$ python3 -q
>>> import numpy as np
>>> from numpy import linalg as LA
>>> np.set_printoptions(precision=1, suppress=True, linewidth=200, sign=" ")
>>> def rd(a):
...     return np.round(a, 1) + 0
... 
>>> out = np.array([[0, 5, -5, 0], [5, 1, -1, 5], [-1, -2, -3, -4], [-5, -2, -4, -2]])
>>> arr = np.triu(out)
>>> arr
array([[ 0,  5, -5,  0],
       [ 0,  1, -1,  5],
       [ 0,  0, -3, -4],
       [ 0,  0,  0, -2]])
>>> def softmax(z):
...     e = np.exp(z - z.max(axis=-1, keepdims=True))
...     return e / e.sum(axis=-1, keepdims=True)
... 
>>> rd(softmax(arr[2] + -3))
array([ 0.5,  0.5,  0. ,  0. ])
>>> att = arr @ arr.T / np.sqrt(4)
>>> softmax(att).round(6).argmax(axis=1)
array([ 0,  1,  2,  2])
>>> rd(softmax(att)[2] @ arr)
array([ 0.,  0., -3., -4.])
>>> M = np.loadtxt("out7.csv", delimiter=",")
>>> M
array([[-6.,  0.],
       [-9.,  0.],
       [ 0.,  0.],
       [ 0.,  0.]])
>>> r = LA.matrix_rank(M)
>>> r
np.int64(1)
>>> null = LA.svd(M)[2][r:].T
>>> LA.matrix_rank(M.T @ M), LA.matrix_rank(M @ M.T)
(np.int64(1), np.int64(1))
>>> M.T @ M
array([[ 117.,    0.],
       [   0.,    0.]])
>>> rd(LA.pinv(M))
array([[-0.1, -0.1,  0. ,  0. ],
       [ 0. ,  0. ,  0. ,  0. ]])
>>> rd(LA.svd(M, compute_uv=False))
array([ 10.8,   0. ])
>>> M @ M.T
array([[ 36.,  54.,   0.,   0.],
       [ 54.,  81.,   0.,   0.],
       [  0.,   0.,   0.,   0.],
       [  0.,   0.,   0.,   0.]])
>>> M[:, 0] @ M[:, 1]
np.float64(0.0)
>>> left, sig, Vt = LA.svd(M)
>>> evecs = Vt[:(sig > 1e-8).sum()]
>>> rng = np.random.default_rng(18)
>>> x = M[3] + -2 * M[2] + rng.integers(2) * np.eye(2)[0]
>>> x
array([ 1.,  0.])
>>> np.allclose(evecs.T @ evecs @ x, x)
True
>>> rd(LA.norm(x - evecs.T @ evecs @ x))
np.float64(0.0)
>>> left, sig, Vt = LA.svd(M)
>>> rd(sig)
array([ 10.8,   0. ])
>>> out = left[:, :1] @ np.diag(sig[:1]) @ Vt[:1]
>>> rd(LA.norm(M - out, 2)), sig[1]
(np.float64(0.0), np.float64(0.0))
>>> LA.matrix_rank(out)
np.int64(1)
>>> LA.matrix_rank(M, rtol=0.05)
np.int64(1)
>>> out = np.array([[1, 2], [1, 1]])
>>> basis = np.kron(out, M)
>>> LA.matrix_rank(basis)
np.int64(2)
>>> basis.shape
(8, 4)
>>> m1 = np.load("data.npy")
>>> m1
array([[ 1.,  0.,  0.,  0.],
       [ 0., -1.,  2.,  1.],
       [ 0., -1.,  1.,  2.],
       [ 0., -3., -2., -2.]])
>>> out = LA.inv(m1)
>>> np.allclose(out, m1.T)
False
>>> rd(LA.det(m1) * out)
array([[-13.,   0.,   0.,   0.],
       [  0.,   2.,   2.,   3.],
       [  0.,  -8.,   5.,   1.],
       [  0.,   5.,  -8.,   1.]])
>>> rd(out)
array([[ 1. ,  0. ,  0. ,  0. ],
       [ 0. , -0.2, -0.2, -0.2],
       [ 0. ,  0.6, -0.4, -0.1],
       [ 0. , -0.4,  0.6, -0.1]])
>>> rd(LA.det(m1) * LA.det(out))
np.float64(1.0)
>>> rd(m1 @ out)
array([[ 1.,  0.,  0.,  0.],
       [ 0.,  1.,  0.,  0.],
       [ 0.,  0.,  1.,  0.],
       [ 0.,  0.,  0.,  1.]])
>>> rd(LA.slogdet(m1)[0])
np.float64(-1.0)
>>> (np.abs(out) > 1e-9).astype(int)
array([[ 1,  0,  0,  0],
       [ 0,  1,  1,  1],
       [ 0,  1,  1,  1],
       [ 0,  1,  1,  1]])
>>> out = np.array([[-3, 3], [1, -3], [1, 2], [3, -3]])
>>> np.einsum("ik,kj->ji", m1, out)
array([[ -3.,   4.,   6., -11.],
       [  3.,   4.,  -1.,  11.]])
>>> LA.matrix_rank(np.vstack([m1, out.T]))
np.int64(4)
>>> np.einsum("ik,kj->ij", m1, out)
array([[ -3.,   3.],
       [  4.,   4.],
       [  6.,  -1.],
       [-11.,  11.]])
>>> np.allclose(m1, m1.T)
False
>>> rd(np.abs(LA.eigvals(m1)).max())
np.float64(2.7)
>>> rd(LA.matrix_power(m1, 2))
array([[ 1.,  0.,  0.,  0.],
       [ 0., -4., -2.,  1.],
       [ 0., -6., -5., -3.],
       [ 0., 11., -4., -3.]])
>>> x = np.array([-1, 3, 2, -2])
>>> m1 * x
array([[-1.,  0.,  0., -0.],
       [-0., -3.,  4., -2.],
       [-0., -3.,  2., -4.],
       [-0., -9., -4.,  4.]])
>>> np.sign((m1 @ x).round(6))
array([-1., -1., -1., -1.])
>>> (m1 @ x).argmax()
np.int64(0)
>>> m1 @ (2 * x)
array([ -2.,  -2., -10., -18.])
>>> m1 @ x
array([-1., -1., -5., -9.])
>>> m1 @ np.ones(4)
array([ 1.,  2.,  2., -7.])
>>> (m1 * x).sum(axis=1)
array([-1., -1., -5., -9.])
>>> feats = np.loadtxt("x.csv", delimiter=",")
>>> feats
array([[ 3.,  5.,  8.,  7.],
       [-1.,  2.,  9.,  3.],
       [-4., -9., -5., -5.],
       [ 4., -7.,  1.,  0.],
       [ 4.,  0.,  4., -5.],
       [ 5.,  1., -1.,  4.]])
>>> x = np.array([1, 3, 0, 0])
>>> y = feats @ x
>>> coef, lr = np.zeros(4), 1 / LA.norm(feats, 2) ** 2
>>> for i in range(25):
...     coef -= lr * feats.T @ (feats @ coef - y)
...     if i % 5 == 0: print(i, round(LA.norm(feats @ coef - y), 1))
... 
0 15.8
5 6.6
10 3.2
15 1.6
20 0.8
>>> rd(LA.cond(feats))
np.float64(2.8)
>>> out = feats / np.sqrt((feats ** 2).mean(axis=1, keepdims=True))
>>> LA.matrix_rank(feats - feats.mean(axis=1, keepdims=True))
np.int64(3)
>>> rd(LA.norm(out, axis=1))
array([ 2.,  2.,  2.,  2.,  2.,  2.])
>>> rd(feats - feats.mean(axis=1, keepdims=True))
array([[-2.8, -0.8,  2.2,  1.2],
       [-4.2, -1.2,  5.8, -0.2],
       [ 1.8, -3.2,  0.8,  0.8],
       [ 4.5, -6.5,  1.5,  0.5],
       [ 3.2, -0.8,  3.2, -5.8],
       [ 2.8, -1.2, -3.2,  1.8]])
>>> rd(out[2])
array([-0.7, -1.5, -0.8, -0.8])
